>>> import numpy as np
>>> from numpy import linalg as LA
>>> np.set_printoptions(precision=1, suppress=True, linewidth=140, sign=" ")
>>> def rnd(a):
...     return np.round(a, 1) + 0
... 
>>> F = np.load("test18.npy")
>>> F
array([[ 6,  2,  0],
       [ 2, -6, -3],
       [ 0, -3,  0]])
>>> [round(float(LA.det(F[:i, :i])), 2) + 0 for i in range(1, 4)]
[6.0, -40.0, -54.0]
>>> rnd(LA.eigvalsh(F).min())
np.float64(-7.5)
>>> ev, V = LA.eigvalsh(F)
Traceback (most recent call last):
  File "<python-input-8>", line 1, in <module>
    ev, V = LA.eigvalsh(F)
    ^^^^^
ValueError: too many values to unpack (expected 2)
>>> ev, V = LA.eigh(F)
>>> rnd(V.T @ V)
array([[ 1.,  0.,  0.],
       [ 0.,  1.,  0.],
       [ 0.,  0.,  1.]])
>>> rnd(np.abs(V[:, -1]))
array([ 1. ,  0.2,  0.1])
>>> rnd(V @ np.diag(ev) @ V.T)
array([[ 6.,  2.,  0.],
       [ 2., -6., -3.],
       [ 0., -3.,  0.]])
>>> np.unique(ev.round(6) + 0, return_counts=True)[1]
array([ 1,  1,  1])
>>> rnd(ev)
array([-7.5,  1.1,  6.4])
>>> (ev > 1e-8).sum(), (ev < -1e-8).sum()
(np.int64(2), np.int64(1))
>>> rnd(LA.eigvalsh(F + 4 * np.eye(3)))
array([-3.5,  5.1, 10.4])
>>> ev.sum(), np.trace(F)
(np.float64(0.0), np.int64(0))
>>> Q, V = LA.qr(F[:, :1])[0], LA.qr(F[:, 1:])[0]
>>> sig = LA.svd(Q.T @ V, compute_uv=False)
>>> rnd(np.degrees(np.arccos(sig.clip(0, 1))))
array([ 52.1])
>>> arr = np.array([[-1, 0, -2], [0, 1, 1], [0, 1, 2], [-2, -2, -2]])
>>> arr[-1] = arr[0] + 3 * arr[1]
>>> arr
array([[-1,  0, -2],
       [ 0,  1,  1],
       [ 0,  1,  2],
       [-1,  3,  1]])
>>> u, v = arr[1], arr[2]
>>> u @ v
np.int64(3)
>>> pr = (u @ v) / (u @ u) * u
>>> (v - pr) @ u
np.float64(0.0)
>>> rnd(LA.norm(u + v) ** 2 + LA.norm(u - v) ** 2)
np.float64(14.0)
>>> LA.matrix_rank(np.outer(u, v))
np.int64(1)
>>> pr
array([ 0. ,  1.5,  1.5])
>>> E = np.loadtxt("m.csv", delimiter=",")
>>> rnd(E)
array([[ 0.3,  0.3,  0.3],
       [ 0.2,  0.5,  0.3],
       [ 0.3,  0.3,  0.3]])
>>> vec = np.array([1, 0, 2])
>>> h1 = np.maximum(E @ vec, 0)
>>> rnd(E.T @ h1)
array([ 0.8,  1.1,  0.9])
>>> np.maximum(E @ (3 * vec), 0)
array([ 3. ,  2.5,  3. ])
>>> rng = np.random.default_rng(104)
>>> out = E + rng.integers(-2, 3, (3, 2)) @ rng.integers(-2, 3, (2, 3))
>>> rnd(out)
array([[-3.7, -5.7,  3.3],
       [ 1.2,  0.5,  0.3],
       [ 3.3,  4.3, -1.7]])
>>> rnd(LA.svd(out - E, compute_uv=False))
array([ 9.5,  0.9,  0. ])
>>> rnd(out - E)
array([[-4., -6.,  3.],
       [ 1.,  0.,  0.],
       [ 3.,  4., -2.]])
>>> LA.matrix_rank(out - E, tol=1e-8)
np.int64(2)
>>> K = np.load("arr.npy")
>>> K
array([[  4.7,  13.6,   7.2,   6.6],
       [-11. ,   1.9,  -7.4,  -0.4],
       [  6.8,  -1.5,  -9.1,  -8.9]])
>>> theta = np.radians(90)
>>> r_ = np.eye(4)
>>> r_[1, 1] = r_[2, 2] = np.cos(theta)
>>> r_[1, 2], r_[2, 1] = -np.sin(theta), np.sin(theta)
>>> rnd(r_)
array([[ 1.,  0.,  0.,  0.],
       [ 0.,  0., -1.,  0.],
       [ 0.,  1.,  0.,  0.],
       [ 0.,  0.,  0.,  1.]])
>>> out = K @ r_.T
>>> rnd(np.abs(out - K).max(axis=0))
array([  0. ,  20.8,   9.3,   0. ])
>>> rnd(out)
array([[  4.7,  -7.2,  13.6,   6.6],
       [-11. ,   7.4,   1.9,  -0.4],
       [  6.8,   9.1,  -1.5,  -8.9]])
>>> np.allclose(K @ K.T, out @ out.T)
True
>>> blk = np.stack([K, 3 * K, K[::-1]])
>>> LA.matrix_rank(blk.reshape(3, -1))
np.int64(2)
>>> LA.matrix_rank(blk)
array([ 3,  3,  3])
>>> (blk @ K.T).shape
(3, 3, 3)
>>> blk.shape
(3, 3, 4)
>>> rnd(np.einsum("bij,cij->bc", blk, blk))
array([[ 692.5, 2077.5,  -45.9],
       [2077.5, 6232.4, -137.6],
       [ -45.9, -137.6,  692.5]])
>>> W0 = np.load("x.npy")
>>> W0
array([[ 63,  67,  54,  -4],
       [ 67, 175,  -2, -28],
       [ 54,  -2, 134,  26],
       [ -4, -28,  26,  34]])
>>> ev, V = LA.eig(W0)
>>> rnd(W0 @ V[:, 0] - ev[0] * V[:, 0])
array([ 0.,  0.,  0.,  0.])
>>> rnd(ev)
array([ 214.9,  156.9,   10.3,   23.9])
>>> Lm = LA.cholesky(W0)
>>> rnd(Lm @ Lm.T)
array([[ 63.,  67.,  54.,  -4.],
       [ 67., 175.,  -2., -28.],
       [ 54.,  -2., 134.,  26.],
       [ -4., -28.,  26.,  34.]])
>>> rnd(W0 / np.sqrt(np.outer(np.diag(W0), np.diag(W0))))
array([[ 1. ,  0.6,  0.6, -0.1],
       [ 0.6,  1. ,  0. , -0.4],
       [ 0.6,  0. ,  1. ,  0.4],
       [-0.1, -0.4,  0.4,  1. ]])
>>> LA.eigvalsh(W0).min() > 0
np.True_
>>> out = W0 / LA.norm(W0, axis=1, keepdims=True)
>>> gram = out @ out.T
>>> np.argwhere(np.triu(np.abs(gram) > 0.95, 1))
array([], shape=(0, 2), dtype=int64)
>>> rnd(gram)
array([[ 1. ,  0.8,  0.7, -0.2],
       [ 0.8,  1. ,  0.1, -0.6],
       [ 0.7,  0.1,  1. ,  0.6],
       [-0.2, -0.6,  0.6,  1. ]])
>>> rnd(np.degrees(np.arccos(np.clip(gram[2, 0], -1, 1))))
np.float64(48.4)
>>> (np.abs(gram) > 0.9).astype(int)
array([[ 1,  0,  0,  0],
       [ 0,  1,  0,  0],
       [ 0,  0,  1,  0],
       [ 0,  0,  0,  1]])
>>> rnd(LA.norm(out, axis=1))
array([ 1.,  1.,  1.,  1.])
>>> np.allclose(W0, W0.T)
True
>>> np.allclose(W0 @ W0.T, W0.T @ W0)
True
>>> W0 @ W0
array([[11390, 15950, 10400,  -860],
       [15950, 35902,  2272, -6172],
       [10400,  2272, 21552,  4208],
       [ -860, -6172,  4208,  2632]])
>>> np.trace(W0)
np.int64(406)
>>> (W0 + W0.T) / 2
array([[ 63.,  67.,  54.,  -4.],
       [ 67., 175.,  -2., -28.],
       [ 54.,  -2., 134.,  26.],
       [ -4., -28.,  26.,  34.]])
>>> rnd(np.sort(np.abs(LA.eigvals(W0))))
array([  10.3,   23.9,  156.9,  214.9])
>>> (W0 - W0.T) / 2
array([[ 0.,  0.,  0.,  0.],
       [ 0.,  0.,  0.,  0.],
       [ 0.,  0.,  0.,  0.],
       [ 0.,  0.,  0.,  0.]])
>>> W = np.array([[9, 3, 4, 9], [0, 4, 9, 3], [6, 4, 5, 3], [7, 1, 4, 9]])
>>> coef = np.array([0, -2, -1, 2])
>>> hid = np.maximum(W0 @ W + coef, 0)
>>> (hid > 0).astype(int)
array([[ 1,  1,  1,  1],
       [ 1,  1,  1,  1],
       [ 1,  1,  1,  1],
       [ 1,  1,  0,  1]])
>>> hid
array([[  863,   667,  1108,   896],
       [  395,   863,  1720,   872],
       [ 1472,   714,   971,  1118],
       [  358,    12,     0,   266]])
>>> LA.matrix_rank(hid)
np.int64(4)
>>> cent = np.array([[4, 4], [0, 3], [3, 2], [3, 2]])
>>> (hid @ cent).round(6).argmax(axis=1)
array([ 0,  0,  1,  0])
>>> W @ cent
array([[ 75,  71],
       [ 36,  36],
       [ 48,  52],
       [ 67,  57]])
>>> hid @ cent
array([[  9464,   9461],
       [  9356,   9353],
       [ 12155,  12208],
       [  2230,   2000]])
